In [1]: import numpy as np

In [2]: import numpy.linalg as la

In [3]: np.set_printoptions(precision=4, suppress=True, linewidth=140, floatmode="fixed")

In [4]: W0 = np.load("x.npy")

In [5]: print(W0)
[[ 0.9787  0.1064 -0.1064 -0.0638  0.1064  0.0638]
 [ 0.1064  0.4681  0.5319  0.3191 -0.5319 -0.3191]
 [-0.1064  0.5319  0.4681 -0.3191  0.5319  0.3191]
 [-0.0638  0.3191 -0.3191  0.8085  0.3191  0.1915]
 [ 0.1064 -0.5319  0.5319  0.3191  0.4681 -0.3191]
 [ 0.0638 -0.3191  0.3191  0.1915 -0.3191  0.8085]]

In [6]: # symmetric

In [7]: print(round(float(la.eigvalsh(W0).min()), 4))
-1.0

In [8]: print([round(float(la.det(W0[:i, :i])), 2) + 0 for i in range(1, 7)])
[0.98, 0.45, -0.09, -0.28, -0.81, -1.0]

In [9]: x = np.array([-2, -2, 3, -3, 3, -2])

In [10]: print([p for p in range(1, 25) if np.allclose(la.matrix_power(W0, p), np.eye(6))])
[2, 4, 6, 8, 10, 12, 14, 16, 18, 20, 22, 24]

In [11]: print(round(float(la.norm(x)), 4), round(la.norm(W0 @ x), 4))
6.245 6.245

In [12]: print(6 - la.matrix_rank(W0 - np.eye(6), tol=1e-8))
5

In [13]: evals, vecs = la.eigvalsh(W0)
---------------------------------------------------------------------------
ValueError                                Traceback (most recent call last)
Cell In[13], line 1
----> 1 evals, vecs = la.eigvalsh(W0)

ValueError: too many values to unpack (expected 2)

In [14]: evals, vecs = la.eigh(W0)

In [15]: print(np.unique(evals.round(6) + 0, return_counts=True)[1])
[1 5]

In [16]: print(la.eigvalsh(W0 @ W0))
[1.0000 1.0000 1.0000 1.0000 1.0000 1.0000]

In [17]: print(vecs @ np.diag(evals) @ vecs.T)
[[ 0.9787  0.1064 -0.1064 -0.0638  0.1064  0.0638]
 [ 0.1064  0.4681  0.5319  0.3191 -0.5319 -0.3191]
 [-0.1064  0.5319  0.4681 -0.3191  0.5319  0.3191]
 [-0.0638  0.3191 -0.3191  0.8085  0.3191  0.1915]
 [ 0.1064 -0.5319  0.5319  0.3191  0.4681 -0.3191]
 [ 0.0638 -0.3191  0.3191  0.1915 -0.3191  0.8085]]

In [18]: print(np.round(vecs.T @ W0 @ vecs, 4) + 0)
[[-1.0000  0.0000  0.0000  0.0000  0.0000  0.0000]
 [ 0.0000  1.0000  0.0000  0.0000  0.0000  0.0000]
 [ 0.0000  0.0000  1.0000  0.0000  0.0000  0.0000]
 [ 0.0000  0.0000  0.0000  1.0000  0.0000  0.0000]
 [ 0.0000  0.0000  0.0000  0.0000  1.0000  0.0000]
 [ 0.0000  0.0000  0.0000  0.0000  0.0000  1.0000]]

In [19]: print(evals)
[-1.0000  1.0000  1.0000  1.0000  1.0000  1.0000]

In [20]: print((evals > 1e-8).sum(), (evals < -1e-8).sum())
5 1

In [21]: evals, vecs = la.eigh(W0)

In [22]: x = np.array([4, 2, 4, 0, 0, 3])

In [23]: print(np.round(x @ W0 @ x / (x @ x), 4), round(evals[0], 4), round(evals[-1], 4))
0.9882 -1.0 1.0

In [24]: J = np.load("m.npy")

In [25]: print(J)
[[3 0 3 3]
 [7 0 7 7]
 [0 0 0 0]]

In [26]: # column 2 repeats column 0

In [27]: left, sig, Vt = la.svd(J, full_matrices=False)

In [28]: print(np.abs(left[:, 0]).round(6).argmax())
1

In [29]: print(left.shape, sig.shape, Vt.shape)
(3, 3) (3,) (3, 4)

In [30]: print(round(float(np.sqrt((sig ** 2).sum())), 4), np.round(la.norm(J), 4))
13.1909 13.1909

In [31]: print(np.round(left.T @ J @ Vt.T, 4) + 0)
[[13.1909  0.0000  0.0000]
 [ 0.0000  0.0000  0.0000]
 [ 0.0000  0.0000  0.0000]]

In [32]: print(np.round(Vt @ Vt.T, 4) + 0)
[[1.0000 0.0000 0.0000]
 [0.0000 1.0000 0.0000]
 [0.0000 0.0000 1.0000]]

In [33]: print(np.cumsum(sig ** 2) / np.sum(sig ** 2))
[1.0000 1.0000 1.0000]

In [34]: print(np.allclose(left * sig @ Vt, J))
True

In [35]: print((sig > 1e-8).sum())
1
